% ipython --no-banner

In [1]: import numpy as np

In [2]: np.set_printoptions(precision=3, suppress=True, linewidth=160)

In [3]: arr = np.load("out13.npy")

In [4]: arr
Out[4]: 
array([[0, 2, 4, 2, 4, 5, 1, 5, 2, 5, 2, 6],
       [2, 2, 3, 3, 0, 4, 4, 3, 3, 4, 5, 3],
       [4, 3, 0, 6, 6, 3, 5, 3, 4, 5, 4, 1],
       [2, 3, 6, 6, 5, 4, 2, 2, 1, 6, 3, 2],
       [4, 0, 6, 5, 0, 5, 1, 3, 4, 1, 0, 2],
       [5, 4, 3, 4, 5, 4, 4, 3, 3, 3, 4, 0],
       [1, 4, 5, 2, 1, 4, 2, 6, 5, 5, 5, 2],
       [5, 3, 3, 2, 3, 3, 6, 2, 6, 6, 3, 2],
       [2, 3, 4, 1, 4, 3, 5, 6, 0, 2, 4, 4],
       [5, 4, 5, 6, 1, 3, 5, 6, 2, 6, 3, 5],
       [2, 5, 4, 3, 0, 4, 5, 3, 4, 3, 6, 4],
       [6, 3, 1, 2, 2, 0, 2, 2, 4, 5, 4, 6]])

In [5]: # equal to its transpose

In [6]: w, V = np.linalg.eigh(arr)

In [7]: x0 = np.array([-1, 2, -2, 3, 1, -3, 1, 3, 2, -3, 3, 1])

In [8]: x0 @ arr @ x0
Out[8]: np.int64(58)

In [9]: np.linalg.eigvalsh(arr[1:, 1:])
Out[9]: array([-8.984, -6.747, -4.402, -3.539, -2.21 , -0.02 ,  3.27 ,  3.932,  6.034,  8.508, 38.158])

In [10]: (np.sign(V[:, -1].round(6)) == np.sign(V[0, -1].round(6))).astype(int)
Out[10]: array([1, 1, 1, 1, 1, 1, 1, 1, 1, 1, 1, 1])

In [11]: round(x0 @ arr @ x0 / (x0 @ x0), 3), round(float(w[0]), 3), round(w[-1], 3)
Out[11]: (np.float64(0.951), -9.791, np.float64(41.26))

In [12]: M = np.loadtxt("x.csv", delimiter=",")

In [13]: M
Out[13]: 
array([[ 3.1,  3. ,  1. , -2. ,  0. , -3. , -3. ,  3. ,  1. ],
       [ 0. ,  2.1,  0. , -2. ,  0. ,  1. , -2. ,  1. , -3. ],
       [-2. , -2. ,  3.1, -2. ,  2. , -3. ,  3. , -2. , -3. ],
       [-3. ,  2. ,  1. ,  1.1,  1. , -2. ,  3. ,  3. ,  2. ],
       [ 3. , -3. , -2. ,  1. ,  0.1, -1. ,  0. ,  0. ,  2. ],
       [-2. ,  2. , -3. , -3. , -1. , -1.9,  3. , -1. ,  3. ],
       [ 2. ,  3. ,  0. ,  1. , -2. , -1. ,  1.1,  2. ,  3. ],
       [ 1. ,  1. , -1. ,  0. ,  1. , -3. , -1. ,  3.1, -3. ],
       [ 3. ,  3. ,  1. , -2. ,  0. , -3. , -3. ,  3. ,  1.1]])

In [14]: left, sigma, Vt = np.linalg.svd(M)

In [15]: np.argmax(sigma[:-1] / (sigma[1:] + 1e-6)) + 1
Out[15]: np.int64(8)

In [16]: A2 = left[:, :8] @ np.diag(sigma[:8]) @ Vt[:8]

In [17]: np.round(np.abs(M - A2).max(), 3)
Out[17]: np.float64(0.01)

In [18]: np.linalg.matrix_rank(M, rtol=0.05)
Out[18]: np.int64(8)
